In [1]: import numpy as np

In [2]: np.set_printoptions(precision=2, suppress=True, linewidth=120)

In [3]: X = np.loadtxt("block4.csv", delimiter=",")

In [4]: X
Out[4]: 
array([[-4.,  4., -7., -9.,  4.,  5., -9.,  6.,  8., -3.,  4.],
       [ 5., 32.,  8.,  9.,  5.,  5., -9., -3., -1.,  6., -9.],
       [-3., -2., 58.,  6.,  3., -1.,  8., -9., -4., -1.,  2.],
       [-3.,  6.,  0., 54., -7., -4.,  6.,  8., -7., -8., -3.],
       [-5.,  9., -3.,  6., 27., -3.,  1., -6.,  1.,  8., -9.],
       [-5., -8.,  1., -3.,  7., 38., -7., -1., -5.,  8., -6.],
       [-9., -2., -1.,  9.,  6.,  5., 28.,  4., -1., -6.,  5.],
       [-4.,  2., -5., -9., -5.,  2., -2., 32., -6., -1., -3.],
       [ 1.,  6., -1.,  9.,  0., -2.,  7.,  3., 47.,  9., -1.],
       [ 4.,  4.,  4., -4., -5., -9., -1.,  7., -4., 16., -8.],
       [ 8.,  7., -1., -1.,  3., -6., -5.,  4., -2., -4., 49.]])

In [5]: U, sigma, VT = np.linalg.svd(X, full_matrices=False)

In [6]: np.round(U.T @ U, 2) + 0
Out[6]: 
array([[1., 0., 0., 0., 0., 0., 0., 0., 0., 0., 0.],
       [0., 1., 0., 0., 0., 0., 0., 0., 0., 0., 0.],
       [0., 0., 1., 0., 0., 0., 0., 0., 0., 0., 0.],
       [0., 0., 0., 1., 0., 0., 0., 0., 0., 0., 0.],
       [0., 0., 0., 0., 1., 0., 0., 0., 0., 0., 0.],
       [0., 0., 0., 0., 0., 1., 0., 0., 0., 0., 0.],
       [0., 0., 0., 0., 0., 0., 1., 0., 0., 0., 0.],
       [0., 0., 0., 0., 0., 0., 0., 1., 0., 0., 0.],
       [0., 0., 0., 0., 0., 0., 0., 0., 1., 0., 0.],
       [0., 0., 0., 0., 0., 0., 0., 0., 0., 1., 0.],
       [0., 0., 0., 0., 0., 0., 0., 0., 0., 0., 1.]])

In [7]: np.abs(VT[0])
Out[7]: array([0.05, 0.13, 0.66, 0.67, 0.03, 0.09, 0.24, 0.15, 0.05, 0.05, 0.11])

In [8]: np.allclose(U * sigma @ VT, X)
Out[8]: True

In [9]: rng = np.random.default_rng(728706)

In [10]: out = X + rng.integers(-2, 3, (11, 10)) @ rng.integers(-2, 3, (10, 11))

In [11]: out
Out[11]: 
array([[  9.,  -8.,  12.,  -7.,   8.,  13., -11.,  -5.,  13.,   9.,  -7.],
       [  9.,  32.,   7.,  15.,   4.,  10.,  -1.,   7.,   3.,   7.,  -4.],
       [ -9.,  -1.,  54.,  -2.,   7.,   2.,   9., -15.,  -4.,  -9.,   6.],
       [  7.,  15.,   2.,  57.,  -2.,   2.,   5.,  -2., -17., -11., -15.],
       [-24.,   8., -12.,  -2.,  28.,  -9.,   4.,  -6.,   0.,   2.,  -6.],
       [  3.,  -5.,   0.,   6.,  -2.,  32., -11.,   4., -10.,  18.,  -5.],
       [ -2.,  -5.,  10.,   8.,   7.,   5.,  25.,  -2.,  -1.,  -5.,   1.],
       [  4.,   5.,  -8.,  -8.,  -5.,   4.,  -4.,  41.,   1.,   0.,  12.],
       [  1.,  12., -11.,   6.,  -2.,   0.,   8.,  17.,  59.,   2.,  23.],
       [-14.,   4.,  -7.,  -7., -14., -17.,   5.,  14.,  -6.,  12.,  -3.],
       [  6.,   5.,  -4.,   7.,  10.,  -7.,  -7.,  16.,   9., -10.,  58.]])

In [12]: np.abs(out - X).sum(axis=1)
Out[12]: array([99., 45., 45., 71., 57., 61., 37., 51., 81., 73., 63.])

In [13]: A = np.load("arr.npy")

In [14]: A
Out[14]: 
array([[ 2.,  0.,  2.,  1.,  2.,  0.,  1.,  0.,  0.,  0.,  3.,  0.,  3., -3.],
       [ 1.,  2.,  2.,  3.,  0.,  3.,  1.,  3.,  1.,  1.,  3.,  0.,  3.,  1.],
       [ 2.,  3.,  1.,  2.,  0.,  2.,  3.,  0.,  2.,  0.,  3.,  3.,  1., -9.],
       [ 1.,  3.,  1.,  1.,  3.,  2.,  3.,  3.,  2.,  2.,  3.,  2.,  2.,  0.],
       [ 0.,  2.,  2.,  1.,  3.,  3.,  2.,  0.,  0.,  1.,  0.,  3.,  0.,  6.],
       [ 3.,  1.,  0.,  0.,  2.,  3.,  0.,  1.,  1.,  3.,  0.,  2.,  2.,  9.],
       [ 0.,  3.,  0.,  1.,  2.,  3.,  2.,  3.,  1.,  2.,  1.,  3.,  0.,  9.],
       [ 1.,  0.,  3.,  1.,  1.,  3.,  2.,  2.,  1.,  1.,  2.,  3.,  3.,  9.],
       [ 0.,  3.,  0.,  1.,  1.,  2.,  1.,  1.,  2.,  3.,  3.,  0.,  3.,  7.],
       [ 1.,  1.,  3.,  3.,  2.,  3.,  1.,  1.,  0.,  1.,  2.,  3.,  1.,  0.],
       [ 1.,  1.,  0.,  3.,  0.,  0.,  2.,  0.,  2.,  0.,  2.,  3.,  0.,  7.],
       [ 2.,  2.,  3.,  1.,  1.,  1.,  2.,  3.,  3.,  0.,  3.,  3.,  1.,  3.],
       [ 3.,  2.,  0.,  2.,  3.,  3.,  1.,  1.,  0.,  2.,  3.,  2.,  1.,  9.],
       [ 0.,  0.,  0.,  0.,  0.,  0.,  0.,  0.,  0.,  0.,  0.,  0.,  0.,  0.]])

In [15]: # looks like rank 13

In [16]: np.sort(np.abs(np.linalg.eigvals(A)))
Out[16]: array([ 0.  ,  0.4 ,  1.12,  1.39,  1.82,  1.82,  2.3 ,  3.48,  3.48,  3.66,  3.66,  3.88,  3.88, 20.67])

In [17]: round(np.abs(np.linalg.eigvals(A)).max(), 2)
Out[17]: np.float64(20.67)

In [18]: np.round(np.linalg.det(A), 2)
Out[18]: np.float64(0.0)

In [19]: np.allclose(A @ A.T, A.T @ A)
Out[19]: False

In [20]: np.trace(A)
Out[20]: np.float64(25.0)

In [21]: K = np.loadtxt("sample7.csv", delimiter=",")

In [22]: K
Out[22]: 
array([[ 0.5, -0.1,  0.3, -0.2, -0.1, -0.4, -1.8,  1.3, -0.3,  0.2, -0.2,  2.5,  0.4],
       [ 0.7, -1.4,  0. , -0.6,  0.5, -1.7,  0.8, -0.3, -0.4,  1.6, -1.6,  0.7, -0.6],
       [ 3. , -1.5, -0.9, -1.5, -2.4, -0.3,  0. ,  4.5, -2.1,  6.9,  2.4, -2.1, -4.5],
       [ 0.8, -0.6,  2.4, -1.1, -0.1,  0.5, -0.3,  1.4,  0.9,  0.9,  2.4, -0.9,  0.9],
       [-0.2,  1.3,  0.1, -1.2, -0.6,  0.3, -0.2,  0.8,  0.7, -1.3, -0.5, -0.4, -0.2],
       [-1. ,  0.7, -1.1,  0.6, -0.7,  1.8,  0.2, -0.9,  2. , -0.1, -0.2, -0.4,  1. ],
       [ 0.5, -1.9, -1.4, -0.9,  0.7,  0.2, -0.4, -0.9, -0.9, -1.1,  0.5, -0.5,  1.3],
       [ 0.3,  1.1, -1.9,  0.6, -0.5,  0.5,  1.3,  1.2, -1. ,  0.4,  0.3, -1.6, -1.8],
       [ 1. , -0.1, -0.6,  1.2, -2. , -2. , -1.2,  1.2,  1.4,  0.2, -0.8, -0.5,  1.6],
       [-0.8,  0. ,  0. ,  2.2, -2.8,  1.1,  0.1, -2. , -2.1,  0.1, -1.1, -0.2,  0.1],
       [ 0.5, -2. , -1.1, -1.1,  2. , -0.4, -0.9, -0.4,  1. ,  1.1,  0.1,  2.1,  1.3],
       [ 0.9,  1.6, -0.7,  1.3,  0. ,  0.3,  0.2,  0.5, -1.2, -0.3, -0.7, -1.2, -0.4],
       [-1.4,  0.1,  0.6,  0. ,  1.1, -0.8, -0.3,  1.1, -0.4,  0.2, -0.8,  0.4, -1.7],
       [ 0.1,  1.7, -0.5, -0.3, -1.4, -1.5,  0.6,  2. ,  2.1,  1.3,  0.7,  0.7, -1.5],
       [ 0.2, -0.9, -1.3,  0.3, -0.4, -1. , -1.4, -0.5, -0.4, -0.5,  0.8,  0.3,  1.4]])

In [23]: np.abs(np.diag(np.linalg.qr(A)[1])) > 1e-9
Out[23]: array([ True,  True,  True,  True,  True,  True,  True,  True,  True,  True,  True,  True,  True, False])

In [24]: try:
    ...:     np.linalg.inv(A)
    ...: except np.linalg.LinAlgError as e:
    ...:     print(repr(e))
    ...: 
LinAlgError('Singular matrix')

In [25]: np.allclose(A[:-1].T @ np.linalg.lstsq(A[:-1].T, A[-1])[0], A[-1])
Out[25]: True

In [26]: K @ K
---------------------------------------------------------------------------
ValueError                                Traceback (most recent call last)
Cell In[26], line 1
----> 1 K @ K

ValueError: matmul: Input operand 1 has a mismatch in its core dimension 0, with gufunc signature (n?,k),(k,m?)->(n?,m?) (size 15 is different from 13)

In [27]: gram = K.T @ K

In [28]: np.round(np.trace(gram), 2), (K ** 2).sum()
Out[28]: (np.float64(327.73), np.float64(327.73))

In [29]: x = np.array([2, -4, 3, -5, 1, 3, -5, 1, -4, 4, 3, 2, 2])

In [30]: (K @ x).argmax()
Out[30]: np.int64(2)

In [31]: K @ (2 * x)
Out[31]: array([ 39. ,   9. ,  96. ,  56.4, -15.8, -32.2,  27.2, -34.2, -22.4, -18.6,  47.2, -29. ,  -5.4, -32.4,  14.2])

In [32]: x @ K
---------------------------------------------------------------------------
ValueError                                Traceback (most recent call last)
Cell In[32], line 1
----> 1 x @ K

ValueError: matmul: Input operand 1 has a mismatch in its core dimension 0, with gufunc signature (n?,k),(k,m?)->(n?,m?) (size 15 is different from 13)

In [33]: K @ np.eye(13)[5]
Out[33]: array([-0.4, -1.7, -0.3,  0.5,  0.3,  1.8,  0.2,  0.5, -2. ,  1.1, -0.4,  0.3, -0.8, -1.5, -1. ])

In [34]: out = K / np.linalg.norm(K, axis=1, keepdims=True)

In [35]: gram = out @ out.T

In [36]: np.argwhere(np.triu(np.abs(gram) > 0.95, 1))
Out[36]: array([], shape=(0, 2), dtype=int64)

In [37]: np.linalg.norm(out, axis=1)
Out[37]: array([1., 1., 1., 1., 1., 1., 1., 1., 1., 1., 1., 1., 1., 1., 1.])

In [38]: gram[14]
Out[38]: array([ 0.31, -0.07, -0.18, -0.1 , -0.29, -0.02,  0.65, -0.3 ,  0.46,  0.09,  0.42, -0.18, -0.41, -0.26,  1.  ])

In [39]: E = np.load("w.npy")

In [40]: E.round(2) + 0
Out[40]: 
array([[ 1.  ,  0.  ,  0.  , -0.02,  0.  , -0.01, -0.01,  0.  ,  0.01, -0.02],
       [ 0.  ,  0.98, -0.02,  0.08,  0.02,  0.03,  0.05,  0.  , -0.04,  0.09],
       [ 0.  , -0.02,  0.98,  0.07,  0.01,  0.03,  0.04,  0.  , -0.04,  0.08],
       [-0.02,  0.08,  0.07,  0.67, -0.07, -0.13, -0.18, -0.02,  0.17, -0.35],
       [ 0.  ,  0.02,  0.01, -0.07,  0.99, -0.03, -0.04,  0.  ,  0.03, -0.07],
       [-0.01,  0.03,  0.03, -0.13, -0.03,  0.95, -0.07, -0.01,  0.06, -0.14],
       [-0.01,  0.05,  0.04, -0.18, -0.04, -0.07,  0.9 , -0.01,  0.09, -0.2 ],
       [ 0.  ,  0.  ,  0.  , -0.02,  0.  , -0.01, -0.01,  1.  ,  0.01, -0.02],
       [ 0.01, -0.04, -0.04,  0.17,  0.03,  0.06,  0.09,  0.01,  0.91,  0.18],
       [-0.02,  0.09,  0.08, -0.35, -0.07, -0.14, -0.2 , -0.02,  0.18,  0.62]])

In [41]: # looks like rank 9

In [42]: T = np.stack([E, -3 * E, E[::-1]])

In [43]: np.einsum("bij,cij->bc", T, T)
Out[43]: 
array([[  9.  , -27.  ,  -0.53],
       [-27.  ,  81.  ,   1.6 ],
       [ -0.53,   1.6 ,   9.  ]])

In [44]: np.linalg.matrix_rank(T.reshape(3, -1))
Out[44]: np.int64(2)

In [45]: T.shape
Out[45]: (3, 10, 10)

In [46]: np.linalg.matrix_rank(T)
Out[46]: array([9, 9, 9])

In [47]: z = rng.permutation(10)

In [48]: z
Out[48]: array([0, 7, 5, 6, 8, 4, 2, 9, 1, 3])

In [49]: out = E[z][:, z]

In [50]: np.round(np.sort(np.abs(np.linalg.eigvals(out))), 2) + 0
Out[50]: array([0., 1., 1., 1., 1., 1., 1., 1., 1., 1.])

In [51]: np.allclose(out, E)
Out[51]: False

In [52]: x = np.array([-2, -1, 1, 0, -3, 2, 2, 0, 1, 2])

In [53]: np.linalg.eigvalsh(2 * E - np.eye(10))
Out[53]: array([-1.,  1.,  1.,  1.,  1.,  1.,  1.,  1.,  1.,  1.])

In [54]: E @ x
Out[54]: array([-2.05, -0.76,  1.21, -0.94, -3.19,  1.64,  1.48, -0.05,  1.48,  0.99])

In [55]: np.trace(E)
Out[55]: np.float64(9.0)

In [56]: data = np.load("a.npy")

In [57]: data.round(2) + 0
Out[57]: 
array([[-0.19,  0.03, -0.14, -0.39, -0.07, -0.16,  0.21,  0.2 , -0.75, -0.23, -0.27],
       [ 0.16, -0.12, -0.27,  0.19, -0.3 , -0.49,  0.  ,  0.13,  0.21, -0.65,  0.2 ],
       [ 0.35, -0.15, -0.39, -0.28,  0.29,  0.24,  0.44, -0.33, -0.05, -0.07,  0.42],
       [ 0.43, -0.42, -0.22, -0.09,  0.17,  0.  , -0.12,  0.04,  0.18,  0.02, -0.71],
       [ 0.48, -0.27,  0.11,  0.34, -0.14, -0.14, -0.29, -0.07, -0.55,  0.27,  0.24],
       [-0.35, -0.19, -0.28, -0.02, -0.41, -0.27,  0.06, -0.64,  0.04,  0.3 , -0.13],
       [-0.11,  0.11, -0.59, -0.26, -0.05,  0.18, -0.66,  0.2 ,  0.  ,  0.11,  0.2 ],
       [-0.05, -0.24,  0.37, -0.55,  0.33, -0.48, -0.29, -0.13,  0.1 , -0.01,  0.21],
       [-0.51, -0.55, -0.06,  0.37,  0.39,  0.2 , -0.11, -0.03, -0.14, -0.26,  0.06],
       [ 0.13,  0.29,  0.18, -0.03, -0.03,  0.28, -0.36, -0.59, -0.14, -0.51, -0.17],
       [ 0.  ,  0.47, -0.29,  0.32,  0.58, -0.45, -0.02, -0.14, -0.08,  0.11, -0.11]])

In [58]: # keeps lengths

In [59]: out = np.linalg.invert(data)
---------------------------------------------------------------------------
AttributeError                            Traceback (most recent call last)
Cell In[59], line 1
----> 1 out = np.linalg.invert(data)

AttributeError: module 'numpy.linalg' has no attribute 'invert'

In [60]: out = np.linalg.inv(data)

In [61]: np.round(data @ out, 2) + 0
Out[61]: 
array([[1., 0., 0., 0., 0., 0., 0., 0., 0., 0., 0.],
       [0., 1., 0., 0., 0., 0., 0., 0., 0., 0., 0.],
       [0., 0., 1., 0., 0., 0., 0., 0., 0., 0., 0.],
       [0., 0., 0., 1., 0., 0., 0., 0., 0., 0., 0.],
       [0., 0., 0., 0., 1., 0., 0., 0., 0., 0., 0.],
       [0., 0., 0., 0., 0., 1., 0., 0., 0., 0., 0.],
       [0., 0., 0., 0., 0., 0., 1., 0., 0., 0., 0.],
       [0., 0., 0., 0., 0., 0., 0., 1., 0., 0., 0.],
       [0., 0., 0., 0., 0., 0., 0., 0., 1., 0., 0.],
       [0., 0., 0., 0., 0., 0., 0., 0., 0., 1., 0.],
       [0., 0., 0., 0., 0., 0., 0., 0., 0., 0., 1.]])

In [62]: np.round(np.linalg.inv(out), 2) + 0
Out[62]: 
array([[-0.19,  0.03, -0.14, -0.39, -0.07, -0.16,  0.21,  0.2 , -0.75, -0.23, -0.27],
       [ 0.16, -0.12, -0.27,  0.19, -0.3 , -0.49,  0.  ,  0.13,  0.21, -0.65,  0.2 ],
       [ 0.35, -0.15, -0.39, -0.28,  0.29,  0.24,  0.44, -0.33, -0.05, -0.07,  0.42],
       [ 0.43, -0.42, -0.22, -0.09,  0.17,  0.  , -0.12,  0.04,  0.18,  0.02, -0.71],
       [ 0.48, -0.27,  0.11,  0.34, -0.14, -0.14, -0.29, -0.07, -0.55,  0.27,  0.24],
       [-0.35, -0.19, -0.28, -0.02, -0.41, -0.27,  0.06, -0.64,  0.04,  0.3 , -0.13],
       [-0.11,  0.11, -0.59, -0.26, -0.05,  0.18, -0.66,  0.2 ,  0.  ,  0.11,  0.2 ],
       [-0.05, -0.24,  0.37, -0.55,  0.33, -0.48, -0.29, -0.13,  0.1 , -0.01,  0.21],
       [-0.51, -0.55, -0.06,  0.37,  0.39,  0.2 , -0.11, -0.03, -0.14, -0.26,  0.06],
       [ 0.13,  0.29,  0.18, -0.03, -0.03,  0.28, -0.36, -0.59, -0.14, -0.51, -0.17],
       [ 0.  ,  0.47, -0.29,  0.32,  0.58, -0.45, -0.02, -0.14, -0.08,  0.11, -0.11]])

In [63]: np.round(np.linalg.det(data) * out, 2) + 0
Out[63]: 
array([[-0.19,  0.16,  0.35,  0.43,  0.48, -0.35, -0.11, -0.05, -0.51,  0.13,  0.  ],
       [ 0.03, -0.12, -0.15, -0.42, -0.27, -0.19,  0.11, -0.24, -0.55,  0.29,  0.47],
       [-0.14, -0.27, -0.39, -0.22,  0.11, -0.28, -0.59,  0.37, -0.06,  0.18, -0.29],
       [-0.39,  0.19, -0.28, -0.09,  0.34, -0.02, -0.26, -0.55,  0.37, -0.03,  0.32],
       [-0.07, -0.3 ,  0.29,  0.17, -0.14, -0.41, -0.05,  0.33,  0.39, -0.03,  0.58],
       [-0.16, -0.49,  0.24,  0.  , -0.14, -0.27,  0.18, -0.48,  0.2 ,  0.28, -0.45],
       [ 0.21,  0.  ,  0.44, -0.12, -0.29,  0.06, -0.66, -0.29, -0.11, -0.36, -0.02],
       [ 0.2 ,  0.13, -0.33,  0.04, -0.07, -0.64,  0.2 , -0.13, -0.03, -0.59, -0.14],
       [-0.75,  0.21, -0.05,  0.18, -0.55,  0.04,  0.  ,  0.1 , -0.14, -0.14, -0.08],
       [-0.23, -0.65, -0.07,  0.02,  0.27,  0.3 ,  0.11, -0.01, -0.26, -0.51,  0.11],
       [-0.27,  0.2 ,  0.42, -0.71,  0.24, -0.13,  0.2 ,  0.21,  0.06, -0.17, -0.11]])

In [64]: (np.abs(out) > 1e-9).astype(int)
Out[64]: 
array([[1, 1, 1, 1, 1, 1, 1, 1, 1, 1, 0],
       [1, 1, 1, 1, 1, 1, 1, 1, 1, 1, 1],
       [1, 1, 1, 1, 1, 1, 1, 1, 1, 1, 1],
       [1, 1, 1, 1, 1, 1, 1, 1, 1, 1, 1],
       [1, 1, 1, 1, 1, 1, 1, 1, 1, 1, 1],
       [1, 1, 1, 1, 1, 1, 1, 1, 1, 1, 1],
       [1, 1, 1, 1, 1, 1, 1, 1, 1, 1, 1],
       [1, 1, 1, 1, 1, 1, 1, 1, 1, 1, 1],
       [1, 1, 1, 1, 1, 1, 1, 1, 1, 1, 1],
       [1, 1, 1, 1, 1, 1, 1, 1, 1, 1, 1],
       [1, 1, 1, 1, 1, 1, 1, 1, 1, 1, 1]])

In [65]: round(np.linalg.det(data) * np.linalg.det(out), 2)
Out[65]: np.float64(1.0)
